$ ipython --no-banner

In [1]: import numpy as np

In [2]: np.set_printoptions(precision=3, suppress=True, linewidth=200, sign=" ")

In [3]: m1 = np.loadtxt("dump.csv", delimiter=",")

In [4]: m1
Out[4]: 
array([[ 0.5  , -0.866],
       [ 0.866,  0.5  ]])

In [5]: # keeps lengths

In [6]: x0 = np.array([4, 4])

In [7]: target = m1 @ x0

In [8]: target
Out[8]: array([-1.464,  5.464])

In [9]: np.linalg.solve(m1, target + m1[:, 1])
Out[9]: array([ 4.,  5.])

In [10]: np.round(np.linalg.solve(m1, m1[:, 0]), 3) + 0
Out[10]: array([ 1.,  0.])

In [11]: np.linalg.solve(m1, target)
Out[11]: array([ 4.,  4.])

In [12]: np.round(np.linalg.solve(m1.T, m1[0]), 3) + 0
Out[12]: array([ 1.,  0.])

In [13]: np.round(m1[:, 1] @ m1[:, 0], 3)
Out[13]: np.float64(-0.0)

In [14]: np.round(m1.T @ m1, 3) + 0
Out[14]: 
array([[ 1.,  0.],
       [ 0.,  1.]])

In [15]: np.linalg.pinv(m1)
Out[15]: 
array([[ 0.5  ,  0.866],
       [-0.866,  0.5  ]])

In [16]: np.round(m1 @ m1.T, 3) + 0
Out[16]: 
array([[ 1.,  0.],
       [ 0.,  1.]])

In [17]: m1.sum(axis=0)
Out[17]: array([ 1.366, -0.366])

In [18]: round(float(np.abs(m1).max()), 3)
Out[18]: 0.866

In [19]: m1 - m1[0]
Out[19]: 
array([[ 0.   ,  0.   ],
       [ 0.366,  1.366]])

In [20]: np.count_nonzero(m1)
Out[20]: np.int64(4)

In [21]: np.round(np.linalg.norm(m1), 3)
Out[21]: np.float64(1.414)

In [22]: np.linalg.svd(m1, compute_uv=False)
Out[22]: array([ 1.,  1.])

In [23]: m1.mean(axis=0)
Out[23]: array([ 0.683, -0.183])

In [24]: E = np.load("layer6.npy")

In [25]: E
Out[25]: 
array([[ 0.6  , -0.7  , -2.064],
       [ 0.7  , -0.3  , -0.901],
       [ 0.   , -1.4  , -4.15 ],
       [ 0.   ,  0.5  ,  1.474],
       [ 0.3  ,  1.1  ,  3.331],
       [ 0.1  ,  1.   ,  3.007],
       [-0.1  ,  0.4  ,  1.13 ],
       [-0.1  , -0.8  , -2.421],
       [ 0.2  ,  1.2  ,  3.568],
       [ 0.8  ,  0.1  ,  0.245],
       [-0.8  , -0.7  , -2.056],
       [-0.1  ,  0.1  ,  0.351],
       [-0.4  , -1.3  , -3.908],
       [ 1.   ,  0.3  ,  0.905],
       [ 1.3  ,  1.6  ,  4.79 ],
       [ 0.8  ,  0.8  ,  2.411],
       [-1.3  ,  0.4  ,  1.221],
       [ 0.2  , -0.9  , -2.691],
       [-1.   ,  1.1  ,  3.372],
       [-0.5  , -1.1  , -3.33 ]])

In [26]: out = np.array([[1, 2], [0, 2]])

In [27]: Z = np.kron(out, m1)

In [28]: Z
Out[28]: 
array([[ 0.5  , -0.866,  1.   , -1.732],
       [ 0.866,  0.5  ,  1.732,  1.   ],
       [ 0.   , -0.   ,  1.   , -1.732],
       [ 0.   ,  0.   ,  1.732,  1.   ]])

In [29]: round(np.linalg.norm(Z, 2), 3), np.round(np.linalg.norm(out, 2) * np.linalg.norm(m1, 2), 3)
Out[29]: (np.float64(2.921), np.float64(2.921))

In [30]: np.linalg.matrix_rank(Z)
Out[30]: np.int64(4)

In [31]: cen = E - E.mean(axis=0)

In [32]: U, sig, VT = np.linalg.svd(cen, full_matrices=False)

In [33]: np.round(sig ** 2 / (sig ** 2).sum(), 3) + 0
Out[33]: array([ 0.952,  0.048,  0.   ])

In [34]: np.round(cen.mean(axis=0), 3) + 0
Out[34]: array([ 0.,  0.,  0.])

In [35]: np.abs(VT[-1])
Out[35]: array([ 0.005,  0.949,  0.316])

In [36]: sig
Out[36]: array([ 12.671,   2.845,   0.049])

In [37]: np.abs(U[:, 0]).argmax()
Out[37]: np.int64(14)

In [38]: C2 = np.cov(E, rowvar=False)

In [39]: np.corrcoef(E.T)
Out[39]: 
array([[ 1.   ,  0.245,  0.241],
       [ 0.245,  1.   ,  1.   ],
       [ 0.241,  1.   ,  1.   ]])

In [40]: E.std(axis=0)
Out[40]: array([ 0.657,  0.895,  2.683])

In [41]: np.median(E, axis=0)
Out[41]: array([ 0.05 ,  0.2  ,  0.628])

In [42]: C2
Out[42]: 
array([[ 0.454,  0.152,  0.448],
       [ 0.152,  0.843,  2.528],
       [ 0.448,  2.528,  7.579]])
